% python3 -q
>>> import numpy as np
>>> from numpy import linalg as LA
>>> np.set_printoptions(precision=2, suppress=True, linewidth=100)
>>> Z = np.array([[6, -7, 4, 7, -3, 2, -7],
...     [-1, 3, -7, 2, 2, -1, 8],
...     [-7, 5, 5, -6, 8, -2, -7],
...     [6, 2, 8, 8, -2, -8, -6],
...     [7, 5, -8, 7, 2, 2, 1],
...     [3, -3, 5, 3, -8, 4, -1],
...     [-2, 9, -3, 6, -1, -8, 0]])
>>> rng = np.random.default_rng(840)
>>> M = (rng.random((26, 7)) < 0.25) @ Z
>>> M
array([[  3,  -3,   5,   3,  -8,   4,  -1],
       [ -6,  11,   7,   3,  -1,  -6,  -8],
       [  0,  10,  -3,   1,  10,   0,  -6],
       [  3,  -3,   5,   3,  -8,   4,  -1],
       [  6,   2,   8,   8,  -2,  -8,  -6],
       [  0,   0,   0,   0,   0,   0,   0],
       [ -6,  11,   7,   3,  -1,  -6,  -8],
       [  0,  10,  -3,   1,  10,   0,  -6],
       [ -3,  16,  10,   8,   5, -18, -13],
       [ -3,   7,   6,   7,   4,  -8, -14],
       [  3,  -3,   5,   3,  -8,   4,  -1],
       [ 16,  -5,   1,  17,  -9,   8,  -7],
       [ 11,  16,  -3,  21,  -1, -14,  -5],
       [  5,  -4,  -3,   9,  -1,   1,   1],
       [  0,   0,   0,   0,   0,   0,   0],
       [  0,   0,   0,   0,   0,   0,   0],
       [  3,  -3,   5,   3,  -8,   4,  -1],
       [ -2,  10,   6,   4,   8, -11,  -5],
       [ -2,   9,  -3,   6,  -1,  -8,   0],
       [  7,   8,  10,  17, -11, -12,  -7],
       [  3,  -3,   5,   3,  -8,   4,  -1],
       [ 16,  -5,   1,  17,  -9,   8,  -7],
       [ -1,   7,  13,   2,   6, -10, -13],
       [  8,  -7,   2,  12,  -9,   5,   0],
       [  6,   8, -15,   9,   4,   1,   9],
       [  0,   0,   0,   0,   0,   0,   0]])
>>> # row 3 repeats row 0
>>> Z = M[[23, 0]].astype(float)
>>> for _ in range(4):
...     labels = LA.norm(M[:, None] - Z, axis=-1).argmin(axis=1)
...     Z = np.array([M[labels == j].mean(axis=0) for j in range(2)])
... 
>>> labels
array([1, 1, 1, 1, 1, 1, 1, 1, 1, 1, 1, 0, 0, 0, 1, 1, 1, 1, 1, 0, 1, 0, 1, 0, 0, 1])
>>> Z[1] - Z[0]
array([ -9.96,   2.53,   4.84, -11.52,   5.04,  -2.47,  -2.14])
>>> np.abs(Z[1] - Z[0]).argmax()
np.int64(3)
>>> def softmax(z):
...     e = np.exp(z - z.max(axis=-1, keepdims=True))
...     return e / e.sum(axis=-1, keepdims=True)
... 
>>> softmax(M[5])
array([0.14, 0.14, 0.14, 0.14, 0.14, 0.14, 0.14])
>>> softmax(M[5] + 4)
array([0.14, 0.14, 0.14, 0.14, 0.14, 0.14, 0.14])
>>> scores = M @ M.T / np.sqrt(7)
>>> softmax(scores).round(6).argmax(axis=1)
array([11,  8,  8, 11, 19,  0,  8,  8,  8,  8, 11, 11, 12, 11,  0,  0, 11,  8, 12, 19, 11, 11,  8,
       11, 24,  0])
>>> softmax(scores)[5] @ M
array([ 2.58,  3.42,  2.54,  6.15, -1.46, -2.23, -3.85])
>>> K = np.tril(np.array([[0, 2, 1], [1, 2, 0], [0, 1, 0]]), -1) + np.eye(3, dtype=int)
>>> K
array([[1, 0, 0],
       [1, 1, 0],
       [0, 1, 1]])
>>> # triangular: eigenvalues sit on the diagonal
>>> w, evecs = LA.eig(K)
>>> np.sort(LA.eigvals(K @ K))
array([1., 1., 1.])
>>> K @ evecs[:, 0] - w[0] * evecs[:, 0]
array([0., 0., 0.])
>>> np.sort(LA.eigvals(LA.inv(K)))
array([1., 1., 1.])
